% python3 -q
>>> import numpy as np
>>> import numpy.linalg as la
>>> np.set_printoptions(precision=3, suppress=True, linewidth=120)
>>> tidy = lambda a: np.round(a, 3) + 0
>>> A = np.load("layer12.npy")
>>> A
array([[0, 1, 0, 0, 0],
       [0, 0, 1, 0, 0],
       [0, 0, 0, 1, 0],
       [0, 0, 0, 0, 1],
       [1, 0, 0, 0, 0]])
>>> A2 = np.array([[2, 3], [2, 2], [0, 2], [2, 1], [3, 0]])
>>> la.matrix_rank(np.vstack([A, A2.T]))
np.int64(5)
>>> np.vstack([A, A2.T]).shape
(7, 5)
>>> A2 @ A
Traceback (most recent call last):
  File "<python-input-9>", line 1, in <module>
    A2 @ A
    ~~~^~~
ValueError: matmul: Input operand 1 has a mismatch in its core dimension 0, with gufunc signature (n?,k),(k,m?)->(n?,m?) (size 5 is different from 2)
>>> np.einsum("ij,ij->i", A, A)
array([1, 1, 1, 1, 1])
>>> A @ A2
array([[2, 2],
       [0, 2],
       [2, 1],
       [3, 0],
       [2, 3]])
>>> A2.T @ A.T
array([[2, 0, 2, 3, 2],
       [2, 2, 1, 0, 3]])
>>> np.einsum("ik,kj->ij", A, A2)
array([[2, 2],
       [0, 2],
       [2, 1],
       [3, 0],
       [2, 3]])
>>> np.einsum("ik,kj->ji", A, A2)
array([[2, 0, 2, 3, 2],
       [2, 2, 1, 0, 3]])
>>> W1 = np.array([[0, 2, 2, 0, 1, 3],
...     [0, 2, 3, 3, 2, 0],
...     [0, 3, 2, 2, 2, 0],
...     [3, 3, 2, 2, 3, 1],
...     [0, 3, 3, 2, 1, 0]])
>>> beta = np.array([2, 5, 2, 5, 5, 2])
>>> act = np.maximum(A @ W1 + beta, 0)
>>> act
array([[2, 7, 5, 8, 7, 2],
       [2, 8, 4, 7, 7, 2],
       [5, 8, 4, 7, 8, 3],
       [2, 8, 5, 7, 6, 2],
       [2, 7, 4, 5, 6, 5]])
>>> (act > 0).mean(axis=0)
array([1., 1., 1., 1., 1., 1.])
>>> W2 = np.array([[1, 2], [1, 1], [2, 2], [2, 1], [0, 2], [0, 1]])
>>> act @ W2
array([[35, 45],
       [32, 43],
       [35, 52],
       [34, 43],
       [27, 41]])
>>> x0 = np.array([-2, -4, -1, -2, -5])
>>> A * x0
array([[ 0, -4,  0,  0,  0],
       [ 0,  0, -1,  0,  0],
       [ 0,  0,  0, -2,  0],
       [ 0,  0,  0,  0, -5],
       [-2,  0,  0,  0,  0]])
>>> A @ np.eye(5)[1]
array([1., 0., 0., 0., 0.])
>>> (A @ x0).argmax()
np.int64(1)
>>> np.sign((A @ x0).round(6))
array([-1, -1, -1, -1, -1])
>>> E = np.loadtxt("w.csv", delimiter=",")
>>> tidy(E)
array([[-0.661, -0.147,  0.382,  0.245,  0.494, -0.412, -0.264, -1.689],
       [ 1.239, -0.618,  0.77 ,  0.124, -1.069,  0.061,  0.034, -0.571],
       [-0.578, -1.507,  0.229, -0.788,  0.049, -0.602,  0.454,  0.385],
       [-0.661,  0.053,  0.917, -0.648, -0.14 ,  1.484, -0.277,  0.008],
       [ 0.   ,  0.267, -0.231, -0.986, -0.526, -0.626, -1.495,  0.014],
       [ 0.991, -0.013, -0.468, -1.144,  0.992,  0.386,  0.309, -0.511],
       [ 0.165, -1.116, -0.725,  0.725,  0.375,  0.726, -1.002,  0.063],
       [ 0.496,  0.06 ,  1.252,  0.278,  1.091, -0.439, -0.56 ,  0.638]])
>>> tidy(la.svd(E, compute_uv=False))
array([2., 2., 2., 2., 2., 2., 2., 2.])
>>> tidy(E.T @ E)
array([[4., 0., 0., 0., 0., 0., 0., 0.],
       [0., 4., 0., 0., 0., 0., 0., 0.],
       [0., 0., 4., 0., 0., 0., 0., 0.],
       [0., 0., 0., 4., 0., 0., 0., 0.],
       [0., 0., 0., 0., 4., 0., 0., 0.],
       [0., 0., 0., 0., 0., 4., 0., 0.],
       [0., 0., 0., 0., 0., 0., 4., 0.],
       [0., 0., 0., 0., 0., 0., 0., 4.]])
